$ ipython --no-banner

In [1]: import numpy as np

In [2]: np.set_printoptions(precision=3, suppress=True, linewidth=140, legacy="1.25")

In [3]: tidy = lambda a: np.round(a, 3) + 0

In [4]: mat = np.load("a.npy")

In [5]: tidy(mat)
Out[5]: 
array([[  4.636,   7.978,  -3.675,   1.613,  -6.774,   2.327,  -6.058,  -3.367,   2.036,  -3.964,   7.247,  -8.449,   8.96 ,   4.551],
       [  2.035,   9.721,  -4.069,   3.324,  -3.352,   1.044,  -6.519,  -2.51 ,   4.241,  -1.759,   9.814,  -2.853,   8.534,  10.147],
       [ -0.906,   4.034, -16.68 ,   1.039,  -7.922,  -4.575,  -7.431,  -6.1  ,  -0.534,  -6.534,   3.939, -13.691,  -0.676,  -0.691],
       [  1.266,   7.487,  -7.58 ,   1.775,  -6.45 ,  -0.345,  -7.336,  -3.947,   2.823,  -3.177,   6.828,  -8.008,   5.708,   4.992],
       [  1.173,   7.326,  -7.232,   1.16 ,  -7.679,  -0.155,  -7.916,  -4.244,   3.243,  -2.757,   5.917,  -9.25 ,   5.602,   3.75 ],
       [  3.221,  13.278,  -0.543,   4.217,  -1.566,   2.214,  -6.812,  -2.819,   8.09 ,   2.09 ,  10.398,  -1.392,   9.396,  11.608],
       [  4.304,  13.011,  -0.897,   3.456,  -3.088,   2.375,  -6.897,  -3.827,   7.908,   1.908,   8.629,  -4.845,   8.548,   8.155],
       [  0.931,   7.947,  -6.264,   2.198,  -5.604,   0.114,  -7.31 ,  -3.127,   3.257,  -2.743,   8.071,  -5.548,   6.987,   7.452],
       [  0.683,   5.329, -10.225,   0.426,  -9.147,  -1.274,  -7.897,  -4.854,   1.226,  -4.774,   4.573, -11.958,   3.872,   1.042],
       [  2.519,   6.792,  -6.742,   0.679,  -8.642,   0.561,  -7.458,  -4.416,   2.25 ,  -3.75 ,   5.263, -11.016,   6.145,   1.984]])

In [6]: u = np.array([4, 0, 0])

In [7]: tidy(np.cross(mat[6, :3], mat[0, :3]))
Out[7]: array([-40.658,  11.661, -25.978])

In [8]: G = mat.T @ mat

In [9]: (mat @ mat.T).shape
Out[9]: (10, 10)

In [10]: np.allclose(G, G.T)
Out[10]: True

In [11]: tidy(np.linalg.eigvalsh(G)[::-1])
Out[11]: 
array([4161.567,  858.579,   76.254,   35.724,    9.15 ,    0.   ,    0.   ,    0.   ,    0.   ,    0.   ,    0.   ,    0.   ,    0.   ,
          0.   ])

In [12]: tidy(np.trace(G)), tidy((mat ** 2).sum())
Out[12]: (5141.273, 5141.273)

In [13]: A2 = mat / np.linalg.norm(mat, axis=1, keepdims=True)

In [14]: G = A2 @ A2.T

In [15]: np.argwhere(np.triu(np.abs(G) > 0.95, 1))
Out[15]: 
array([[1, 5],
       [1, 7],
       [3, 4],
       [3, 7],
       [3, 9],
       [4, 7],
       [4, 8],
       [4, 9],
       [5, 6],
       [8, 9]])

In [16]: (G - 2 * np.eye(10)).round(6).argmax(axis=1)
Out[16]: array([3, 7, 8, 4, 3, 6, 5, 3, 9, 4])

In [17]: (np.abs(G) > 0.9).astype(int)
Out[17]: 
array([[1, 0, 0, 1, 1, 0, 0, 1, 0, 1],
       [0, 1, 0, 0, 0, 1, 1, 1, 0, 0],
       [0, 0, 1, 0, 0, 0, 0, 0, 1, 0],
       [1, 0, 0, 1, 1, 0, 0, 1, 1, 1],
       [1, 0, 0, 1, 1, 0, 0, 1, 1, 1],
       [0, 1, 0, 0, 0, 1, 1, 0, 0, 0],
       [0, 1, 0, 0, 0, 1, 1, 0, 0, 0],
       [1, 1, 0, 1, 1, 0, 0, 1, 0, 1],
       [0, 0, 1, 1, 1, 0, 0, 0, 1, 1],
       [1, 0, 0, 1, 1, 0, 0, 1, 1, 1]])

In [18]: tidy(np.degrees(np.arccos(np.clip(G[9, 0], -1, 1))))
Out[18]: 19.317

In [19]: tidy(G[9])
Out[19]: array([0.944, 0.765, 0.829, 0.965, 0.986, 0.621, 0.74 , 0.901, 0.969, 1.   ])

In [20]: Uu, sigma, Vt = np.linalg.svd(mat)

In [21]: evecs = Vt[:(sigma > 1e-8).sum()]

In [22]: rng = np.random.default_rng(960)

In [23]: x = mat[8] + 5 * mat[1] + rng.integers(2) * np.eye(14)[1]

In [24]: tidy(x)
Out[24]: array([ 10.859,  53.936, -30.569,  17.047, -25.907,   3.946, -40.492, -17.405,  22.428, -13.572,  53.642, -26.225,  46.541,  51.775])

In [25]: np.allclose(evecs.T @ evecs @ x, x)
Out[25]: True

In [26]: np.linalg.matrix_rank(np.vstack([mat, x]))
Out[26]: 5

In [27]: A2 = mat / np.sqrt((mat ** 2).mean(axis=1, keepdims=True))

In [28]: np.linalg.matrix_rank(mat - mat.mean(axis=1, keepdims=True))
Out[28]: 5

In [29]: K = np.loadtxt("data.csv", delimiter=",")

In [30]: K
Out[30]: 
array([[ 0., -2.,  3.,  0., -4., -3., -2.,  0.],
       [-2., -1.,  2., -1.,  6.,  3.,  3.,  0.],
       [-3., -1., -3., -2., -2., -3., -1., -1.],
       [ 3., -1., -2.,  1.,  2.,  1.,  1., -2.],
       [-1., -3.,  1., -2., -4.,  1., -2., -3.],
       [-3., -3., -2.,  1., -6., -2., -3., -1.],
       [ 2.,  2., -3., -3., -6.,  2., -3., -1.],
       [-2.,  2.,  1., -3., -4.,  1., -2.,  0.],
       [-2.,  0.,  2.,  0.,  0.,  1.,  0.,  2.],
       [-2.,  3., -1., -2., -2.,  0., -1., -1.],
       [ 0.,  2.,  0.,  2.,  6., -1.,  3.,  0.],
       [ 2.,  1.,  0.,  2.,  4.,  1.,  2., -1.],
       [ 0., -3.,  0.,  0., -6.,  1., -3., -3.],
       [ 0., -2., -2., -3., -4., -3., -2.,  2.]])

In [31]: tidy(np.linalg.norm(K) ** 2 / np.linalg.norm(K, 2) ** 2)
Out[31]: 1.658

In [32]: tidy(np.linalg.norm(K[3], 1)), tidy(np.linalg.norm(K[3], np.inf))
Out[32]: (13.0, 3.0)

In [33]: np.linalg.norm(K, axis=1).argmax()
Out[33]: 6

In [34]: tidy(np.linalg.norm(K, axis=1))
Out[34]: array([6.481, 8.   , 6.164, 5.   , 6.708, 8.544, 8.718, 6.245, 3.606, 4.899, 7.348, 5.568, 8.   , 7.071])

In [35]: tidy(np.linalg.norm(K, "nuc"))
Out[35]: 57.056

In [36]: M = np.loadtxt("arr.csv", delimiter=",")

In [37]: tidy(M)
Out[37]: 
array([[-0.426,  0.16 ,  0.069,  0.224, -0.167, -0.007,  0.588,  0.448,  0.206,  0.035, -0.198,  0.17 ,  0.227],
       [-0.077, -0.092, -0.123,  0.072,  0.433, -0.309,  0.111,  0.287, -0.168,  0.377,  0.23 , -0.598,  0.082],
       [ 0.465, -0.522, -0.186, -0.049, -0.333, -0.167,  0.369, -0.102,  0.071, -0.117, -0.219, -0.224,  0.269],
       [ 0.077,  0.135, -0.499, -0.052,  0.255,  0.043, -0.183, -0.143,  0.313,  0.383, -0.162,  0.285,  0.502],
       [ 0.116, -0.227,  0.31 ,  0.33 , -0.168,  0.507, -0.094,  0.048, -0.376,  0.42 ,  0.107,  0.071,  0.315],
       [ 0.271,  0.172,  0.521, -0.006, -0.034, -0.413,  0.173, -0.239,  0.316,  0.266,  0.392,  0.181,  0.1  ],
       [ 0.581,  0.196,  0.048,  0.154,  0.   ,  0.115, -0.225,  0.617,  0.315, -0.006, -0.122, -0.067, -0.187],
       [-0.077,  0.381, -0.224,  0.056, -0.483,  0.117, -0.149, -0.034,  0.112, -0.208,  0.46 , -0.392,  0.324],
       [-0.116, -0.246, -0.377,  0.063, -0.459, -0.261, -0.127,  0.173, -0.011,  0.387,  0.252,  0.29 , -0.397],
       [-0.232, -0.405,  0.107, -0.224,  0.076,  0.446,  0.022, -0.036,  0.633,  0.114,  0.184, -0.202, -0.158],
       [-0.232, -0.405,  0.192,  0.269,  0.063, -0.347, -0.499,  0.186,  0.156, -0.336,  0.026,  0.108,  0.339],
       [-0.194,  0.135,  0.283, -0.278, -0.354, -0.177, -0.308, -0.046,  0.042,  0.357, -0.546, -0.325,  0.026],
       [ 0.039, -0.061,  0.079, -0.774, -0.021,  0.021, -0.007,  0.42 , -0.218, -0.059,  0.213,  0.212,  0.265]])

In [38]: tidy(np.linalg.norm(M, 1)), tidy(np.linalg.norm(M, np.inf))
Out[38]: (3.191, 3.159)

In [39]: tidy(np.linalg.norm(M[10] - M[7]))
Out[39]: 1.414

In [40]: tidy(np.linalg.norm(M[10], 1)), tidy(np.linalg.norm(M[10], np.inf))
Out[40]: (3.159, 0.499)

In [41]: tidy(np.linalg.norm(M, axis=1))
Out[41]: array([1., 1., 1., 1., 1., 1., 1., 1., 1., 1., 1., 1., 1.])

In [42]: np.linalg.norm(M, axis=1).argmax()
Out[42]: 1

In [43]: tidy(np.linalg.norm(M) ** 2 / np.linalg.norm(M, 2) ** 2)
Out[43]: 13.0

In [44]: tidy(np.linalg.norm(M, 2))
Out[44]: 1.0

In [45]: tidy(M[10] @ M[7])
Out[45]: 0.0

In [46]: tidy(np.linalg.norm(M, axis=0))
Out[46]: array([1., 1., 1., 1., 1., 1., 1., 1., 1., 1., 1., 1., 1.])

In [47]: u = np.array([0, 0, 3, 3, 3, 3, 0, 1, 3, 1, 3])

In [48]: feats = np.outer(rng.normal(size=14), u) + 0.05 * rng.normal(size=(14, 11))

In [49]: tidy(feats)
Out[49]: 
array([[-0.025,  0.057,  1.569,  1.698,  1.612,  1.685, -0.068,  0.539,  1.568,  0.6  ,  1.592],
       [ 0.033,  0.047, -3.044, -3.037, -2.98 , -2.988, -0.018, -1.046, -2.932, -1.024, -3.08 ],
       [-0.108,  0.056,  0.124,  0.124,  0.218,  0.212,  0.006,  0.056,  0.073,  0.071,  0.234],
       [ 0.033, -0.079,  6.685,  6.859,  6.752,  6.848, -0.031,  2.27 ,  6.712,  2.193,  6.731],
       [-0.021, -0.001, -1.927, -2.038, -2.024, -1.985,  0.037, -0.643, -2.067, -0.631, -2.051],
       [ 0.156,  0.038, -2.685, -2.722, -2.794, -2.788,  0.034, -0.891, -2.765, -0.907, -2.651],
       [ 0.047,  0.037, -4.652, -4.723, -4.624, -4.575, -0.03 , -1.547, -4.617, -1.513, -4.742],
       [-0.017, -0.056, -3.405, -3.342, -3.393, -3.431, -0.031, -1.143, -3.367, -1.055, -3.351],
       [-0.02 , -0.053, -2.202, -2.239, -2.258, -2.251, -0.001, -0.736, -2.167, -0.808, -2.251],
       [-0.014, -0.023,  0.509,  0.534,  0.554,  0.604, -0.069,  0.138,  0.609,  0.198,  0.65 ],
       [ 0.003, -0.057,  3.317,  3.27 ,  3.389,  3.241, -0.012,  1.103,  3.311,  1.068,  3.354],
       [-0.039, -0.013,  0.036,  0.002,  0.011, -0.074, -0.085,  0.013,  0.015, -0.03 ,  0.008],
       [ 0.05 , -0.011, -1.532, -1.471, -1.485, -1.544,  0.088, -0.555, -1.564, -0.445, -1.532],
       [-0.048,  0.045,  0.617,  0.473,  0.609,  0.479,  0.066,  0.151,  0.531,  0.188,  0.606]])

In [50]: Uu, sigma, Vt = np.linalg.svd(feats, full_matrices=False)

In [51]: tidy(sigma / sigma[0])
Out[51]: array([1.   , 0.01 , 0.009, 0.009, 0.007, 0.006, 0.006, 0.004, 0.004, 0.003, 0.002])

In [52]: Uu.shape, sigma.shape, Vt.shape
Out[52]: ((14, 11), (11,), (11, 11))

In [53]: tidy(Vt @ Vt.T)
Out[53]: 
array([[1., 0., 0., 0., 0., 0., 0., 0., 0., 0., 0.],
       [0., 1., 0., 0., 0., 0., 0., 0., 0., 0., 0.],
       [0., 0., 1., 0., 0., 0., 0., 0., 0., 0., 0.],
       [0., 0., 0., 1., 0., 0., 0., 0., 0., 0., 0.],
       [0., 0., 0., 0., 1., 0., 0., 0., 0., 0., 0.],
       [0., 0., 0., 0., 0., 1., 0., 0., 0., 0., 0.],
       [0., 0., 0., 0., 0., 0., 1., 0., 0., 0., 0.],
       [0., 0., 0., 0., 0., 0., 0., 1., 0., 0., 0.],
       [0., 0., 0., 0., 0., 0., 0., 0., 1., 0., 0.],
       [0., 0., 0., 0., 0., 0., 0., 0., 0., 1., 0.],
       [0., 0., 0., 0., 0., 0., 0., 0., 0., 0., 1.]])

In [54]: tidy(sigma)
Out[54]: array([27.433,  0.288,  0.252,  0.237,  0.197,  0.166,  0.152,  0.12 ,  0.101,  0.081,  0.041])

In [55]: x = np.array([2, -1, -1, 2, -1, 2, -2, 2, 1, 0, 0])

In [56]: target = feats @ x

In [57]: beta, lr = np.zeros(11), 1 / np.linalg.norm(feats, 2) ** 2

In [58]: for i in range(30):
    ...:     beta -= lr * feats.T @ (feats @ beta - target)
    ...:     if i % 10 == 0: print(i, round(np.linalg.norm(feats @ beta - target), 3))
    ...: 
0 1.172
10 1.171
20 1.17

In [59]: tidy(np.linalg.cond(feats))
Out[59]: 664.038

In [60]: arr = np.load("m.npy")

In [61]: tidy(arr)
Out[61]: 
array([[-0.357, -0.583, -0.012, -0.239, -0.21 , -0.064,  0.546,  0.155,  0.15 ,  0.288],
       [-0.227, -0.107,  0.191,  0.373, -0.652, -0.182, -0.454, -0.048, -0.152,  0.27 ],
       [-0.032,  0.235, -0.248, -0.166,  0.06 ,  0.308,  0.014, -0.508, -0.103,  0.699],
       [-0.292, -0.419,  0.35 , -0.205,  0.401, -0.11 , -0.31 , -0.511, -0.127, -0.167],
       [ 0.583, -0.502, -0.281, -0.293, -0.181,  0.174, -0.254,  0.071, -0.331, -0.027],
       [-0.454,  0.084, -0.746, -0.196, -0.015, -0.299, -0.231,  0.035, -0.069, -0.208],
       [ 0.   ,  0.298,  0.178, -0.355, -0.456, -0.09 ,  0.371, -0.327, -0.414, -0.349],
       [ 0.389, -0.024, -0.071,  0.124,  0.147, -0.826,  0.176, -0.183, -0.036,  0.24 ],
       [-0.194,  0.031,  0.074,  0.165,  0.322,  0.009,  0.119,  0.388, -0.793,  0.177],
       [ 0.   ,  0.261,  0.319, -0.665,  0.007, -0.214, -0.314,  0.397,  0.11 ,  0.272]])

In [62]: x = np.array([2, -2, -2, 1, 1, 2, 1, 2, -1, -1])

In [63]: target = arr @ x

In [64]: beta, lr = np.zeros(10), 1 / np.linalg.norm(arr, 2) ** 2

In [65]: for i in range(150):
    ...:     beta -= lr * arr.T @ (arr @ beta - target)
    ...:     if i % 50 == 0: print(i, round(np.linalg.norm(arr @ beta - target), 3))
    ...: 
0 0.0
50 0.0
100 0.0

In [66]: tidy(beta)
Out[66]: array([ 2., -2., -2.,  1.,  1.,  2.,  1.,  2., -1., -1.])

In [67]: tidy(np.linalg.cond(arr))
Out[67]: 1.0

In [68]: x = np.array([1, 0, -1, -1, 1, 1, 2, 0, -2, 0])

In [69]: tidy(np.abs(np.linalg.eigvals(arr)))
Out[69]: array([1., 1., 1., 1., 1., 1., 1., 1., 1., 1.])

In [70]: [p for p in range(1, 25) if np.allclose(np.linalg.matrix_power(arr, p), np.eye(10))]
Out[70]: []

In [71]: r = np.linalg.matrix_rank(mat)

In [72]: r
Out[72]: 5

In [73]: ns = np.linalg.svd(mat)[2][r:].T

In [74]: [int(np.linalg.matrix_rank(mat[:i])) for i in range(1, len(mat) + 1)]
Out[74]: [1, 2, 3, 4, 5, 5, 5, 5, 5, 5]

In [75]: [int(np.linalg.matrix_rank(mat[:, :j + 1])) for j in range(14)]
Out[75]: [1, 2, 3, 4, 5, 5, 5, 5, 5, 5, 5, 5, 5, 5]

In [76]: np.allclose(mat @ ns, 0)
Out[76]: True

In [77]: ns.shape
Out[77]: (14, 9)

In [78]: u = np.array([0, 1, 1, -1, 2, 1, 2, 0, 1, -2])

In [79]: A2 = arr + np.outer(u, np.eye(10)[0])

In [80]: np.linalg.matrix_rank(A2 - arr)
Out[80]: 1

In [81]: tidy(np.linalg.det(A2) / np.linalg.det(arr)), tidy(1 + np.linalg.solve(arr, u)[0])
Out[81]: (1.551, 1.551)

In [82]: np.linalg.matrix_rank(np.linalg.inv(A2) - np.linalg.inv(arr), tol=1e-8)
Out[82]: 1

In [83]: np.allclose(arr @ arr.T, arr.T @ arr)
Out[83]: True

In [84]: tidy(np.sort(np.abs(np.linalg.eigvals(arr))))
Out[84]: array([1., 1., 1., 1., 1., 1., 1., 1., 1., 1.])

In [85]: tidy(np.trace(arr))
Out[85]: -1.729

In [86]: tidy(np.linalg.det(arr))
Out[86]: -1.0

In [87]: J = rng.normal(size=(24, 6)) + 10 * np.array([3, -2, 1, 4, 1, -2])

In [88]: tidy(J)
Out[88]: 
array([[ 29.751, -21.852,   8.81 ,  40.853,   8.914, -19.703],
       [ 31.246, -20.855,   9.837,  39.262,   9.639, -19.323],
       [ 30.667, -21.574,  10.419,  41.121,   8.848, -20.494],
       [ 30.536, -19.103,   9.167,  38.298,   9.226, -18.868],
       [ 30.17 , -18.701,  10.868,  41.398,   9.879, -19.915],
       [ 30.354, -20.514,  11.161,  39.634,   8.532, -19.046],
       [ 29.988, -18.283,  10.244,  39.99 ,   9.681, -19.871],
       [ 28.748, -17.64 ,  10.608,  41.013,  10.517, -20.165],
       [ 30.658, -19.015,  12.744,  39.569,   9.881, -20.603],
       [ 29.968, -19.749,   8.819,  38.453,   9.864, -18.15 ],
       [ 29.301, -18.433,   8.953,  41.499,  10.793, -21.184],
       [ 29.569, -19.145,  10.337,  40.21 ,   7.361, -19.298],
       [ 29.341, -19.869,  11.121,  40.355,  10.121, -20.765],
       [ 29.969, -21.071,   9.665,  39.828,  11.109, -20.536],
       [ 31.806, -18.125,   8.728,  39.801,  10.138, -19.41 ],
       [ 31.204, -20.42 ,  11.915,  41.463,  11.231, -18.975],
       [ 30.899, -20.129,   9.22 ,  38.606,   9.11 , -19.429],
       [ 30.473, -17.63 ,  10.076,  39.907,   9.825, -19.145],
       [ 29.456, -19.911,  11.211,  40.109,  10.836, -20.628],
       [ 29.74 , -21.231,   9.843,  41.109,  10.009, -19.775],
       [ 29.854, -20.057,  10.088,  39.191,   9.403, -20.04 ],
       [ 29.329, -20.058,   9.751,  40.282,  10.383, -20.198],
       [ 30.945, -19.697,   8.71 ,  38.784,   8.884, -21.28 ],
       [ 31.099, -19.616,   9.916,  40.918,   9.663, -19.651]])

In [89]: u, g = J[1], J[17]

In [90]: tidy(u @ u)
Out[90]: 3515.828

In [91]: pr = (u @ g) / (u @ u) * u

In [92]: np.linalg.matrix_rank(np.outer(u, g))
Out[92]: 1

In [93]: tidy(np.linalg.norm(u + g) ** 2 + np.linalg.norm(u - g) ** 2)
Out[93]: 13824.803

In [94]: tidy(g - pr)
Out[94]: array([-0.192,  2.837,  0.422,  1.376,  0.365, -0.181])
